% ipython --no-banner

In [1]: import numpy as np

In [2]: np.set_printoptions(precision=3, suppress=True, linewidth=100, sign=" ")

In [3]: rnd = lambda a: np.round(a, 3) + 0

In [4]: data = np.array([[5, 8, 7], [8, 35, 14], [7, 14, 14]])

In [5]: # symmetric, so the eigenvalues are real

In [6]: vec = np.ones(3)

In [7]: for _ in range(4):
   ...:     vec = data @ vec
   ...:     vec /= np.linalg.norm(vec)
   ...:     print(round(vec @ data @ vec, 3))
   ...: 
44.474
44.672
44.679
44.679

In [8]: rnd(np.linalg.eigvalsh(data)[-1])
Out[8]: np.float64(44.679)

In [9]: vec = np.array([-1, -1, -1])

In [10]: data @ vec
Out[10]: array([-20, -57, -35])

In [11]: np.einsum("ij,j->i", data, vec)
Out[11]: array([-20, -57, -35])

In [12]: w, vecs = np.linalg.eigh(data)

In [13]: rnd(vecs.T @ vecs)
Out[13]: 
array([[ 1.,  0.,  0.],
       [ 0.,  1.,  0.],
       [ 0.,  0.,  1.]])

In [14]: rnd(vecs.T @ data @ vecs)
Out[14]: 
array([[  1.173,   0.   ,   0.   ],
       [  0.   ,   8.148,   0.   ],
       [  0.   ,   0.   ,  44.679]])

In [15]: rnd(np.linalg.eigvalsh(data + 3 * np.eye(3)))
Out[15]: array([  4.173,  11.148,  47.679])

In [16]: rnd(w)
Out[16]: array([  1.173,   8.148,  44.679])

In [17]: U, s, Vt = np.linalg.svd(data, full_matrices=False)

In [18]: U.shape, s.shape, Vt.shape
Out[18]: ((3, 3), (3,), (3, 3))

In [19]: (s > 1e-8).sum()
Out[19]: np.int64(3)

In [20]: rnd(s)
Out[20]: array([ 44.679,   8.148,   1.173])

In [21]: np.allclose(U * s @ Vt, data)
Out[21]: True

In [22]: A = np.load("case13.npy")

In [23]: rnd(A)
Out[23]: 
array([[ 0.504, -0.252,  0.432],
       [-0.252,  0.126, -0.216],
       [ 0.432, -0.216,  0.37 ]])

In [24]: w, vecs = np.linalg.eigh(A)

In [25]: vec = np.array([1, 0, 0])

In [26]: rnd(vecs * np.abs(w) @ vecs.T)
Out[26]: 
array([[ 0.504, -0.252,  0.432],
       [-0.252,  0.126, -0.216],
       [ 0.432, -0.216,  0.37 ]])

In [27]: rnd(np.linalg.eigvalsh(A[1:, 1:]))
Out[27]: array([ 0.   ,  0.496])

In [28]: rnd(np.linalg.norm(A) ** 2 / np.linalg.norm(A, 2) ** 2)
Out[28]: np.float64(1.0)

In [29]: rnd(np.linalg.norm(A, 1)), rnd(np.linalg.norm(A, np.inf))
Out[29]: (np.float64(1.188), np.float64(1.188))

In [30]: rnd(np.linalg.norm(A[0], 1)), rnd(np.linalg.norm(A[0], np.inf))
Out[30]: (np.float64(1.188), np.float64(0.504))

In [31]: np.linalg.norm(A, axis=1).argmax()
Out[31]: np.int64(0)

In [32]: rnd(np.linalg.norm(A, axis=0))
Out[32]: array([ 0.71 ,  0.355,  0.608])

In [33]: rnd(np.linalg.norm(A, "nuc"))
Out[33]: np.float64(1.0)

In [34]: rnd(A[0] @ A[1])
Out[34]: np.float64(-0.252)
